% python3 -q
>>> import numpy as np
>>> np.set_printoptions(suppress=True, linewidth=120)
>>> K = np.load("m.npy")
>>> K.round(2)
array([[0.33, 0.  , 0.33, 0.  , 0.  , 0.  , 0.  , 0.  , 0.33, 0.  ],
       [0.  , 0.25, 0.  , 0.  , 0.25, 0.  , 0.  , 0.25, 0.25, 0.  ],
       [0.  , 0.  , 0.67, 0.  , 0.33, 0.  , 0.  , 0.  , 0.  , 0.  ],
       [0.2 , 0.  , 0.  , 0.2 , 0.2 , 0.  , 0.2 , 0.  , 0.2 , 0.  ],
       [0.  , 0.25, 0.  , 0.  , 0.25, 0.  , 0.  , 0.25, 0.25, 0.  ],
       [0.  , 0.17, 0.17, 0.17, 0.  , 0.17, 0.17, 0.  , 0.17, 0.  ],
       [0.  , 0.  , 0.  , 0.2 , 0.2 , 0.  , 0.2 , 0.2 , 0.  , 0.2 ],
       [0.  , 0.  , 0.33, 0.33, 0.  , 0.  , 0.  , 0.33, 0.  , 0.  ],
       [0.  , 0.2 , 0.  , 0.  , 0.  , 0.  , 0.2 , 0.2 , 0.4 , 0.  ],
       [0.2 , 0.2 , 0.  , 0.  , 0.2 , 0.  , 0.2 , 0.  , 0.  , 0.2 ]])
>>> left, sigma, VT = np.linalg.svd(K)
>>> vecs = VT[:(sigma > 1e-8).sum()]
>>> rng = np.random.default_rng(91)
>>> x0 = K[2] + 3 * K[9] + rng.integers(2) * np.eye(10)[5]
>>> x0.round(2)
array([0.6 , 0.6 , 0.67, 0.  , 0.93, 1.  , 0.6 , 0.  , 0.  , 0.6 ])
>>> round(float(np.linalg.norm(x0 - vecs.T @ vecs @ x0)), 2)
0.57
>>> np.linalg.matrix_rank(np.vstack([K, x0]))
np.int64(10)
>>> np.round(K.sum(axis=1), 2)
array([1., 1., 1., 1., 1., 1., 1., 1., 1., 1.])
>>> np.round(np.sort(np.abs(np.linalg.eigvals(K)))[::-1], 2) + 0
array([1.  , 0.53, 0.37, 0.37, 0.35, 0.35, 0.26, 0.17, 0.07, 0.  ])
>>> p = np.eye(10)[0]
>>> for _ in range(7):
...     p = p @ K
...     print(p.round(2))
... 
[0.33 0.   0.33 0.   0.   0.   0.   0.   0.33 0.  ]
[0.11 0.07 0.33 0.   0.11 0.   0.07 0.07 0.24 0.  ]
[0.04 0.09 0.28 0.04 0.17 0.   0.06 0.13 0.18 0.01]
[0.02 0.1  0.24 0.06 0.18 0.   0.06 0.16 0.16 0.02]
[0.02 0.11 0.22 0.08 0.18 0.   0.06 0.17 0.15 0.01]
[0.03 0.11 0.21 0.08 0.18 0.   0.06 0.17 0.16 0.01]
[0.03 0.1  0.21 0.09 0.17 0.   0.06 0.17 0.16 0.02]
